% ipython --no-banner

In [1]: import numpy as np

In [2]: from numpy import linalg as LA

In [3]: np.set_printoptions(precision=1, suppress=True, linewidth=100, floatmode="fixed")

In [4]: A = np.array([[0, 1, -2], [-3, 0, 0], [-3, 0, 0]])

In [5]: A
Out[5]: 
array([[ 0,  1, -2],
       [-3,  0,  0],
       [-3,  0,  0]])

In [6]: # looks like rank 2

In [7]: rank = LA.matrix_rank(A)

In [8]: rank
Out[8]: np.int64(2)

In [9]: null = LA.svd(A)[2][rank:].T

In [10]: print(null.shape)
(3, 1)

In [11]: print(np.round(A @ null, 1) + 0)
[[0.0]
 [0.0]
 [0.0]]

In [12]: null @ null.T
Out[12]: 
array([[0.0, 0.0, 0.0],
       [0.0, 0.8, 0.4],
       [0.0, 0.4, 0.2]])

In [13]: print(np.sort(np.abs(LA.eigvals(A))))
[0.0 1.7 1.7]

In [14]: np.allclose(A @ A.T, A.T @ A)
Out[14]: False

In [15]: round(float(np.abs(LA.eigvals(A)).max()), 1)
Out[15]: 1.7

In [16]: (A - A.T) / 2
Out[16]: 
array([[ 0.0,  2.0,  0.5],
       [-2.0,  0.0,  0.0],
       [-0.5,  0.0,  0.0]])

In [17]: np.round(LA.norm(A, 2) / LA.norm(A), 1)
Out[17]: np.float64(0.9)

In [18]: LA.cond(A) > 100
Out[18]: np.True_

In [19]: [round(float(x), 1) for x in LA.svd(A, compute_uv=False)[:3]]
Out[19]: [4.2, 2.2, 0.0]

In [20]: np.argsort(-LA.norm(A, axis=0).round(6), kind="stable")[:3]
Out[20]: array([0, 2, 1])

In [21]: U, sig, VT = LA.svd(A)

In [22]: np.argmax(sig[:-1] / (sig[1:] + 1e-6)) + 1
Out[22]: np.int64(2)

In [23]: sig.round(1) + 0
Out[23]: array([4.2, 2.2, 0.0])

In [24]: M2 = U[:, :2] @ np.diag(sig[:2]) @ VT[:2]

In [25]: round(LA.norm(A - M2) / LA.norm(A), 1)
Out[25]: np.float64(0.0)

In [26]: LA.matrix_rank(M2)
Out[26]: np.int64(2)

In [27]: np.abs(np.diag(LA.qr(A)[1])) > 1e-9
Out[27]: array([ True,  True, False])

In [28]: K = np.array([[1, 0, 0, 0, 0, 0],
    ...:     [0, 0, 0, 1, 0, 0],
    ...:     [0, 0, 0, 0, 1, 0],
    ...:     [0, 0, 1, 0, 0, 0],
    ...:     [0, 0, 0, 0, 0, 1],
    ...:     [0, 1, 0, 0, 0, 0]])

In [29]: # splits into 2 blocks

In [30]: u = np.array([3, 2, 0, 0, 2, 0])

In [31]: M2 = K + np.outer(u, np.eye(6)[0])

In [32]: print(round(LA.det(M2) / LA.det(K), 1), np.round(1 + LA.solve(K, u)[0], 1))
4.0 4.0

In [33]: LA.matrix_rank(LA.inv(M2) - LA.inv(K), tol=1e-8)
Out[33]: np.int64(1)

In [34]: LA.matrix_rank(M2 - K)
Out[34]: np.int64(1)

In [35]: M2
Out[35]: 
array([[4.0, 0.0, 0.0, 0.0, 0.0, 0.0],
       [2.0, 0.0, 0.0, 1.0, 0.0, 0.0],
       [0.0, 0.0, 0.0, 0.0, 1.0, 0.0],
       [0.0, 0.0, 1.0, 0.0, 0.0, 0.0],
       [2.0, 0.0, 0.0, 0.0, 0.0, 1.0],
       [0.0, 1.0, 0.0, 0.0, 0.0, 0.0]])
